% python3 -q
>>> import numpy as np
>>> np.set_printoptions(precision=1, suppress=True, linewidth=120)
>>> J = np.loadtxt("a.csv", delimiter=",")
>>> print(J)
[[0. 5. 1. 1. 3.]
 [2. 4. 0. 1. 3.]
 [0. 0. 2. 2. 0.]
 [0. 0. 0. 1. 3.]
 [0. 0. 3. 2. 2.]]
>>> print(np.allclose(J @ J.T, J.T @ J))
False
>>> print(np.round(np.abs(np.linalg.eigvals(J)).max(), 1))
5.7
>>> print((J - J.T) / 2)
[[ 0.   1.5  0.5  0.5  1.5]
 [-1.5  0.   0.   0.5  1.5]
 [-0.5  0.   0.   1.  -1.5]
 [-0.5 -0.5 -1.   0.   0.5]
 [-1.5 -1.5  1.5 -0.5  0. ]]
>>> print(np.round(np.linalg.det(J.T), 1))
-100.0
>>> print(np.einsum("ii->", J))
9.0
>>> x0 = np.array([2, 2, 1, 0, 2])
>>> y = J @ x0
>>> print(y)
[17. 18.  2.  6.  7.]
>>> print(np.linalg.solve(J, J[:, 3]))
[ 0.  0.  0.  1. -0.]
>>> print(np.round(np.linalg.solve(J.T, J[3]), 1) + 0)
[0. 0. 0. 1. 0.]
>>> print(np.linalg.solve(J, 4 * y))
[8. 8. 4. 0. 8.]
>>> print(np.round(np.linalg.solve(J, y + J[:, 2]), 1) + 0)
[2. 2. 2. 0. 2.]
>>> A2 = np.linalg.inv(J)
>>> print(A2)
[[-0.4  0.5 -0.2 -0.3  0.2]
 [ 0.2  0.   0.1 -0.1 -0.1]
 [ 0.   0.  -0.4 -0.4  0.6]
 [ 0.   0.   0.9  0.4 -0.6]
 [-0.  -0.  -0.3  0.2  0.2]]
>>> print((np.abs(A2) > 1e-9).astype(int))
[[1 1 1 1 1]
 [1 0 1 1 1]
 [0 0 1 1 1]
 [0 0 1 1 1]
 [0 0 1 1 1]]
>>> print(round(np.linalg.slogdet(J)[0], 1))
-1.0
>>> A = np.loadtxt("layer4.csv", delimiter=",")
>>> print(A)
[[0. 1. 1. 0. 0.]
 [0. 1. 1. 0. 0.]
 [0. 1. 3. 0. 2.]
 [1. 4. 2. 5. 4.]
 [3. 7. 2. 4. 2.]
 [3. 3. 0. 1. 1.]
 [3. 3. 0. 1. 1.]
 [0. 0. 0. 0. 0.]
 [0. 0. 0. 0. 0.]
 [0. 0. 0. 0. 0.]
 [3. 6. 1. 4. 2.]
 [0. 1. 3. 0. 2.]
 [0. 3. 1. 3. 1.]
 [0. 4. 2. 3. 1.]
 [0. 0. 0. 0. 0.]
 [1. 5. 3. 5. 4.]
 [0. 4. 2. 3. 1.]
 [1. 1. 1. 2. 3.]
 [0. 1. 1. 0. 0.]
 [0. 0. 0. 0. 0.]
 [1. 2. 2. 2. 3.]
 [0. 0. 0. 0. 0.]
 [1. 2. 4. 2. 5.]
 [0. 2. 4. 0. 2.]
 [0. 3. 1. 3. 1.]
 [0. 3. 1. 3. 1.]
 [0. 4. 2. 3. 1.]
 [1. 1. 1. 2. 3.]
 [1. 1. 1. 2. 3.]
 [1. 4. 2. 5. 4.]
 [0. 0. 0. 0. 0.]
 [0. 2. 4. 0. 2.]]
>>> # row 1 repeats row 0
>>> basis = A[[17, 31]].astype(float)
>>> for _ in range(3):
...     labels = np.linalg.norm(A[:, None] - basis, axis=-1).argmin(axis=1)
...     basis = np.array([A[labels == j].mean(axis=0) for j in range(2)])
... 
>>> print(labels)
[0 0 1 0 0 0 0 0 0 0 0 1 0 0 0 0 0 0 0 0 0 0 1 1 0 0 0 0 0 0 0 1]
>>> print(np.bincount(labels))
[27  5]
